$ python -q
>>> import numpy as np
>>> from numpy import linalg as LA
>>> np.set_printoptions(precision=2, suppress=True, linewidth=140)
>>> def rd(a):
...     return np.round(a, 2) + 0
... 
>>> F = np.array([[-3, 0, 1, -5, -1, 2, -2],
...     [0, -2, -4, 5, 0, 5, 4],
...     [-5, 1, 5, -1, 3, -1, 2],
...     [4, 4, 3, 3, -4, 0, -5],
...     [-3, -6, -11, 10, -1, 17, 10]])
>>> print(F)
[[ -3   0   1  -5  -1   2  -2]
 [  0  -2  -4   5   0   5   4]
 [ -5   1   5  -1   3  -1   2]
 [  4   4   3   3  -4   0  -5]
 [ -3  -6 -11  10  -1  17  10]]
>>> # rank 4
>>> print(rd(LA.norm(F)))
30.71
>>> print(np.count_nonzero(F))
31
>>> print(np.diff(F, axis=0))
[[  3  -2  -5  10   1   3   6]
 [ -5   3   9  -6   3  -6  -2]
 [  9   3  -2   4  -7   1  -7]
 [ -7 -10 -14   7   3  17  15]]
>>> B = F / np.sqrt((F ** 2).mean(axis=1, keepdims=True))
>>> print(rd(B[0]))
[-1.2   0.    0.4  -1.99 -0.4   0.8  -0.8 ]
>>> print(LA.matrix_rank(B) == LA.matrix_rank(F))
True
>>> print(rd(LA.norm(B, axis=1)))
[2.65 2.65 2.65 2.65 2.65]
>>> print(LA.matrix_rank(F - F.mean(axis=1, keepdims=True)))
4
>>> print(LA.matrix_rank(F, rtol=0.1))
4
>>> B = F / LA.norm(F, axis=1, keepdims=True)
>>> G = B @ B.T
>>> print(rd(G[4]))
[-0.22  0.97 -0.27 -0.35  1.  ]
>>> print((np.abs(G) > 0.9).astype(int))
[[1 0 0 0 0]
 [0 1 0 0 1]
 [0 0 1 0 0]
 [0 0 0 1 0]
 [0 1 0 0 1]]
>>> print(rd(LA.norm(B, axis=1)))
[1. 1. 1. 1. 1.]
>>> print((G - 2 * np.eye(5)).round(6).argmax(axis=1))
[2 4 0 0 1]
>>> print(rd(G))
[[ 1.   -0.44  0.3  -0.16 -0.22]
 [-0.44  1.   -0.32 -0.28  0.97]
 [ 0.3  -0.32  1.   -0.34 -0.27]
 [-0.16 -0.28 -0.34  1.   -0.35]
 [-0.22  0.97 -0.27 -0.35  1.  ]]
>>> U, sigma, vt = LA.svd(F)
>>> V = vt[:(sigma > 1e-8).sum()]
>>> rng = np.random.default_rng(5)
>>> x0 = F[2] + -1 * F[1] + rng.integers(2) * np.eye(7)[1]
>>> print(x0)
[-5.  4.  9. -6.  3. -6. -2.]
>>> print(rd(LA.norm(x0 - V.T @ V @ x0)))
0.86
>>> print(rd(np.diag(V.T @ V)))
[0.58 0.26 0.68 0.83 0.35 0.8  0.5 ]
>>> print(LA.matrix_rank(np.vstack([F, x0])))
5
>>> print(np.allclose(V.T @ V @ x0, x0))
False
